$ python3 -q
>>> import numpy as np
>>> np.set_printoptions(suppress=True, linewidth=100)
>>> rd = lambda a: np.round(a, 4) + 0
>>> F = np.loadtxt("case8.csv", delimiter=",")
>>> F
array([[  1.9341,  -4.017 ,   3.5436,   1.9762,  -3.8477,   3.1247],
       [ -1.5989,   8.4265,  -4.5084,   1.9559,   0.1531,  -1.3921],
       [  2.742 , -10.3385,   5.6547,  -2.7626,  -6.8412,   0.9633],
       [  0.4619,   0.2266,   0.2661,   0.8324,  -1.9963,   0.5406],
       [ -1.364 ,   5.2617,  -3.8259,  -1.7161,  -2.4   ,  -3.6181],
       [ -2.3379,   5.3478,  -4.7626,  -3.3126,   3.3619,  -4.8097],
       [ -1.0146,   0.0144,  -2.2804,  -6.0545,  -2.0642,  -5.5237],
       [ -1.3686,   6.1044,  -2.4529,   3.9728,   5.0578,   1.5228],
       [  0.3564,  -2.0135,   1.3144,   0.1331,   0.8822,   0.9781],
       [ -1.6796,   4.0607,  -2.4539,   0.6061,   5.9791,  -0.7016],
       [  0.264 ,  -5.6755,   0.9157,  -7.1824,  -3.3184,  -4.5201],
       [ -2.0395,   5.5907,  -4.44  ,  -2.3443,   1.3311,  -4.2664],
       [ -2.8052,  10.4061,  -5.5831,   2.8724,   6.8906,  -1.0229],
       [ -1.7143,   2.9342,  -3.2822,  -3.3224,   2.5383,  -3.9417],
       [ -0.0517,  -2.5545,   0.3171,  -3.459 ,  -0.7667,  -2.1255],
       [  1.752 ,  -8.1098,   3.8755,  -3.6746,  -4.1555,  -0.4748],
       [ -1.7337,  10.6732,  -4.0462,   7.1857,   5.0187,   2.675 ],
       [  0.1977,  -3.7971,   0.6729,  -4.789 ,  -2.2213,  -2.9304],
       [  1.0079,  -0.0371,   2.2799,   6.1832,   2.0236,   5.676 ],
       [  0.47  ,  -1.2469,   1.2445,   1.256 ,   0.6524,   1.7978],
       [ -1.008 ,   5.208 ,  -2.8909,   0.9586,  -0.4493,  -1.1707],
       [  1.325 ,  -2.3807,   2.9515,   3.5309,  -0.6845,   4.0147],
       [  2.4711,  -9.9608,   5.3896,  -2.6223,  -5.1959,   1.1044],
       [  0.5957,   1.9604,   1.0074,   5.8292,   0.9995,   4.6318],
       [  1.0894,  -2.2631,   1.9337,   0.8856,  -2.877 ,   1.5395],
       [  1.1453,  -2.4282,   1.9292,   0.8876,  -2.7714,   1.4976],
       [ -1.7763,   9.6282,  -4.7705,   3.3069,   1.5274,  -0.6678],
       [  0.1304,   0.2655,  -0.8198,  -1.6664,  -4.0355,  -1.9169],
       [ -1.7364,   8.0757,  -3.805 ,   3.6782,   4.1113,   0.6027],
       [  0.2545,  -3.311 ,   1.276 ,  -2.0717,   1.5517,  -0.3555]])
>>> B = np.array([[7, 2, 5], [0, 6, 8], [1, -5, 4], [-6, 0, 0], [2, 7, 8], [7, -8, -9]])
>>> np.vstack([F, B.T]).shape
(33, 6)
>>> Xc = F - F.mean(axis=0)
>>> vecs = np.linalg.svd(Xc)[2][:3]
>>> B = Xc - Xc @ vecs.T @ vecs
>>> rd(np.linalg.norm(B) / np.linalg.norm(Xc))
np.float64(0.0087)
>>> rd(np.diag(vecs.T @ vecs))
array([0.0593, 0.7168, 0.2587, 0.5725, 0.9786, 0.4141])
>>> rd(np.cov(Xc @ vecs.T, rowvar=False))
array([[56.7215,  0.    ,  0.    ],
       [ 0.    , 20.0037,  0.    ],
       [ 0.    ,  0.    ,  3.8693]])
>>> J = np.load("test14.npy")
>>> J
array([[-1., -2.,  2.,  0.,  2.,  1.,  0.,  0.,  0.,  0.,  0.,  0.,  0.,  0.,  0.],
       [ 0.,  2.,  2., -1., -1., -2.,  2.,  0.,  0.,  0.,  0.,  0.,  0.,  0.,  0.],
       [ 0.,  0., -1.,  0., -1., -1.,  1.,  0.,  0.,  0.,  0.,  0.,  0.,  0.,  0.],
       [ 0.,  0.,  2.,  0.,  0., -2., -2.,  0.,  0.,  0.,  0.,  0.,  0.,  0.,  0.],
       [-1.,  1.,  1., -2.,  1.,  0., -2.,  0.,  0.,  0.,  0.,  0.,  0.,  0.,  0.],
       [-1., -1., -2.,  2., -1.,  1.,  0.,  0.,  0.,  0.,  0.,  0.,  0.,  0.,  0.],
       [ 2.,  2.,  0., -1., -2.,  0., -1.,  0.,  0.,  0.,  0.,  0.,  0.,  0.,  0.],
       [ 0.,  0.,  0.,  0.,  0.,  0.,  0.,  2.,  3.,  3.,  2.,  3.,  3.,  3.,  2.],
       [ 0.,  0.,  0.,  0.,  0.,  0.,  0.,  0.,  0.,  1.,  0.,  2.,  1.,  2.,  3.],
       [ 0.,  0.,  0.,  0.,  0.,  0.,  0.,  0.,  1.,  0.,  3.,  1.,  3.,  0.,  3.],
       [ 0.,  0.,  0.,  0.,  0.,  0.,  0.,  1.,  2.,  2.,  0.,  0.,  1.,  2.,  3.],
       [ 0.,  0.,  0.,  0.,  0.,  0.,  0.,  0.,  0.,  3.,  0.,  2.,  0.,  1.,  3.],
       [ 0.,  0.,  0.,  0.,  0.,  0.,  0.,  1.,  0.,  2.,  2.,  2.,  1.,  3.,  2.],
       [ 0.,  0.,  0.,  0.,  0.,  0.,  0.,  0.,  1.,  1.,  0.,  3.,  3.,  1.,  0.],
       [ 0.,  0.,  0.,  0.,  0.,  0.,  0.,  2.,  3.,  1.,  1.,  1.,  1.,  0.,  2.]])
>>> W = np.array([[-5, -4, -3, -5, -1],
...     [1, -4, 3, -4, 0],
...     [2, -2, -3, -4, -3],
...     [-2, -3, 0, -3, -5],
...     [3, 3, 4, 1, 4],
...     [-4, 5, -2, 0, 3],
...     [-4, 1, -5, 0, 4],
...     [-2, 4, 3, 2, -2],
...     [4, 3, 2, 2, -2],
...     [4, -5, 2, 5, -3],
...     [5, 4, 3, 4, 2],
...     [3, -5, 5, -1, -5],
...     [-5, 0, 5, -3, -3],
...     [0, 3, 2, -4, -4],
...     [2, 5, 1, -3, -1]])
>>> c = np.array([5, 0, 6, 2, 9])
>>> H = np.maximum(J @ W + c, 0)
>>> (H > 0).astype(int)
array([[1, 1, 1, 1, 1],
       [1, 0, 0, 0, 1],
       [0, 0, 1, 1, 1],
       [1, 0, 1, 0, 0],
       [1, 1, 1, 1, 1],
       [0, 1, 1, 1, 1],
       [0, 0, 1, 0, 0],
       [1, 1, 1, 1, 0],
       [1, 1, 1, 0, 0],
       [1, 1, 1, 0, 0],
       [1, 1, 1, 0, 0],
       [1, 0, 1, 1, 0],
       [1, 1, 1, 0, 0],
       [1, 0, 1, 0, 0],
       [1, 1, 1, 1, 0]])
>>> rd((H > 0).mean(axis=0))
array([0.8   , 0.6   , 0.9333, 0.4667, 0.3333])
>>> np.linalg.matrix_rank(H)
np.int64(5)
>>> cent = np.array([[2, -2, 3], [1, 1, -3], [-1, 0, 3], [-2, 1, -1], [1, 0, 2]])
>>> W @ cent
array([[ -2,   1,  -9],
       [  3, -10,  28],
       [ 10, -10,   1],
       [ -6,  -2,  -4],
       [  7,  -2,  19],
       [  2,  13, -27],
       [  2,   9, -22],
       [ -9,  10, -15],
       [  3,  -3,   3],
       [-12,  -8,  22],
       [  5,  -2,  12],
       [ -7, -12,  30],
       [-12,   7,  -3],
       [  5,  -1,  -7],
       [ 13,  -2,  -5]])
>>> H @ cent
array([[ 41.,   0.,  15.],
       [ 26., -20.,  42.],
       [ -3.,   5.,  19.],
       [ 36., -50., 117.],
       [ 39., -45., 158.],
       [-17.,  20.,  -8.],
       [ -3.,   0.,   9.],
       [  2., -47., 256.],
       [  8., -26., 120.],
       [ 21., -11.,  99.],
       [ 32., -19.,  84.],
       [ 27., -56., 166.],
       [ 21., -41., 171.],
       [-28., -14., 147.],
       [ 12., -16., 103.]])
